$ python3 -q
>>> import numpy as np
>>> np.set_printoptions(precision=1, suppress=True, linewidth=160, floatmode="fixed")
>>> K = np.load("block5.npy")
>>> K
array([[  1,  -3,   5,   4,   2,  -5,   1,   3,  -2,   1,   3,  -5,   1],
       [  4,  -2,   4,   0,   0,  -5,  -2,  -4,  -2,  -3,  -2,  -2,   3],
       [  4,   4,  -5,   5,  -4,  -2,  -2,  -4,  -3,   1,  -5,   5,   4],
       [ -5,   0,  -4,  -4,   4,   5,  -4,   0,  -2,  -2,  -3,   2,   3],
       [ -1,  -3,  -1,   4,   0,  -4,   4,   1,   2,   3,  -2,  -2,   0],
       [ -2,   3,   5,   0,  -2,  -4,   4,   2,  -5,   0,   5,   2,   0],
       [  4,   1,   5,   4,   4,  -3,  -2,  -3,   1,   0,  -1,  -3,  -1],
       [ 17, -11,  21,   4,   2, -25,  -7, -13, -10, -11,  -5, -13,  13]])
>>> left, s, vt = np.linalg.svd(K)
>>> evecs = vt[:(s > 1e-8).sum()]
>>> rng = np.random.default_rng(28098)
>>> vec = K[4] + -1 * K[0] + rng.integers(2) * np.eye(13)[1]
>>> print(vec)
[-2.0  1.0 -6.0  0.0 -2.0  1.0  3.0 -2.0  4.0  2.0 -5.0  3.0 -1.0]
>>> np.linalg.matrix_rank(np.vstack([K, vec]))
np.int64(8)
>>> np.allclose(evecs.T @ evecs @ vec, vec)
False
>>> def softmax(z):
...     e = np.exp(z - z.max(axis=-1, keepdims=True))
...     return e / e.sum(axis=-1, keepdims=True)
... 
>>> np.round(softmax(K[4]), 1) + 0
array([0.0, 0.0, 0.0, 0.4, 0.0, 0.0, 0.4, 0.0, 0.1, 0.1, 0.0, 0.0, 0.0])
>>> np.round(softmax(K[4] + -3), 1) + 0
array([0.0, 0.0, 0.0, 0.4, 0.0, 0.0, 0.4, 0.0, 0.1, 0.1, 0.0, 0.0, 0.0])
>>> scores = K @ K.T / np.sqrt(13)
>>> print(np.round(softmax(scores)[4] @ K, 1) + 0)
[-1.0 -3.0 -1.0  4.0  0.0 -4.0  4.0  1.0  2.0  3.0 -2.0 -2.0  0.0]
>>> np.round(softmax(scores + np.triu(np.full(scores.shape, -np.inf), 1)), 1) + 0
array([[1.0, 0.0, 0.0, 0.0, 0.0, 0.0, 0.0, 0.0],
       [0.0, 1.0, 0.0, 0.0, 0.0, 0.0, 0.0, 0.0],
       [0.0, 0.0, 1.0, 0.0, 0.0, 0.0, 0.0, 0.0],
       [0.0, 0.0, 0.0, 1.0, 0.0, 0.0, 0.0, 0.0],
       [0.0, 0.0, 0.0, 0.0, 1.0, 0.0, 0.0, 0.0],
       [0.0, 0.0, 0.0, 0.0, 0.0, 1.0, 0.0, 0.0],
       [0.0, 0.0, 0.0, 0.0, 0.0, 0.0, 1.0, 0.0],
       [0.0, 0.0, 0.0, 0.0, 0.0, 0.0, 0.0, 1.0]])
>>> left, s, vt = np.linalg.svd(K)
>>> np.argmax(s[:-1] / (s[1:] + 1e-6)) + 1
np.int64(7)
>>> other = left[:, :7] @ np.diag(s[:7]) @ vt[:7]
>>> print(round(float(np.abs(K - other).max()), 1))
0.0
>>> np.linalg.matrix_rank(other)
np.int64(7)
>>> round(float(np.linalg.norm(K - other) / np.linalg.norm(K)), 1)
0.0
>>> r0 = np.array([0, 3, 0])
>>> np.polyval(r0, K[7])
array([ 51, -33,  63,  12,   6, -75, -21, -39, -30, -33, -15, -39,  39])
>>> np.convolve(K[7], r0)
array([  0,  51, -33,  63,  12,   6, -75, -21, -39, -30, -33, -15, -39,  39,   0])
>>> print(np.cross(K[7, :3], K[3, :3]))
[ 44 -37 -55]
>>> print(np.correlate(K[7], K[3], "full"))
[  51    1  -10   53  -61 -103 -195  139  -60   27  105  116 -204   45  -69   50  -31  200  -18  142  174   55  -27   65  -65]
>>> K.sum(axis=1)
array([  6, -11,  -2, -10,   1,   8,   6, -38])
>>> print(K.sum(axis=0))
[ 22 -11  30  17   6 -43  -8 -18 -21 -11 -10 -16  23]
>>> np.linalg.matrix_rank(K)
np.int64(7)
>>> mat = np.loadtxt("run2.csv", delimiter=",")
>>> mat
array([[ 1.0,  0.0,  0.0,  0.0,  0.0,  0.0,  0.0,  0.0,  0.0,  0.0,  0.0,  0.0,  0.0],
       [ 0.0, -0.9,  0.5,  0.0,  0.0,  0.0,  0.0,  0.0,  0.0,  0.0,  0.0,  0.0,  0.0],
       [ 0.0, -0.5, -0.9,  0.0,  0.0,  0.0,  0.0,  0.0,  0.0,  0.0,  0.0,  0.0,  0.0],
       [ 0.0,  0.0,  0.0,  1.0,  0.0,  0.0,  0.0,  0.0,  0.0,  0.0,  0.0,  0.0,  0.0],
       [ 0.0,  0.0,  0.0,  0.0,  1.0,  0.0,  0.0,  0.0,  0.0,  0.0,  0.0,  0.0,  0.0],
       [ 0.0,  0.0,  0.0,  0.0,  0.0,  1.0,  0.0,  0.0,  0.0,  0.0,  0.0,  0.0,  0.0],
       [ 0.0,  0.0,  0.0,  0.0,  0.0,  0.0,  1.0,  0.0,  0.0,  0.0,  0.0,  0.0,  0.0],
       [ 0.0,  0.0,  0.0,  0.0,  0.0,  0.0,  0.0,  1.0,  0.0,  0.0,  0.0,  0.0,  0.0],
       [ 0.0,  0.0,  0.0,  0.0,  0.0,  0.0,  0.0,  0.0,  1.0,  0.0,  0.0,  0.0,  0.0],
       [ 0.0,  0.0,  0.0,  0.0,  0.0,  0.0,  0.0,  0.0,  0.0,  1.0,  0.0,  0.0,  0.0],
       [ 0.0,  0.0,  0.0,  0.0,  0.0,  0.0,  0.0,  0.0,  0.0,  0.0,  1.0,  0.0,  0.0],
       [ 0.0,  0.0,  0.0,  0.0,  0.0,  0.0,  0.0,  0.0,  0.0,  0.0,  0.0,  1.0,  0.0],
       [ 0.0,  0.0,  0.0,  0.0,  0.0,  0.0,  0.0,  0.0,  0.0,  0.0,  0.0,  0.0,  1.0]])
>>> r0 = np.array([-2, 3, -3])
>>> np.cross(mat[8, :3], mat[2, :3])
array([ 0.0,  0.0, -0.0])
>>> np.correlate(mat[8], mat[2], "full")
array([ 0.0,  0.0,  0.0,  0.0,  0.0,  0.0,  0.0,  0.0,  0.0,  0.0,  0.0,  0.0,  0.0,  0.0,  0.0,  0.0,  0.0,  0.0, -0.9, -0.5,  0.0,  0.0,  0.0,  0.0,  0.0])
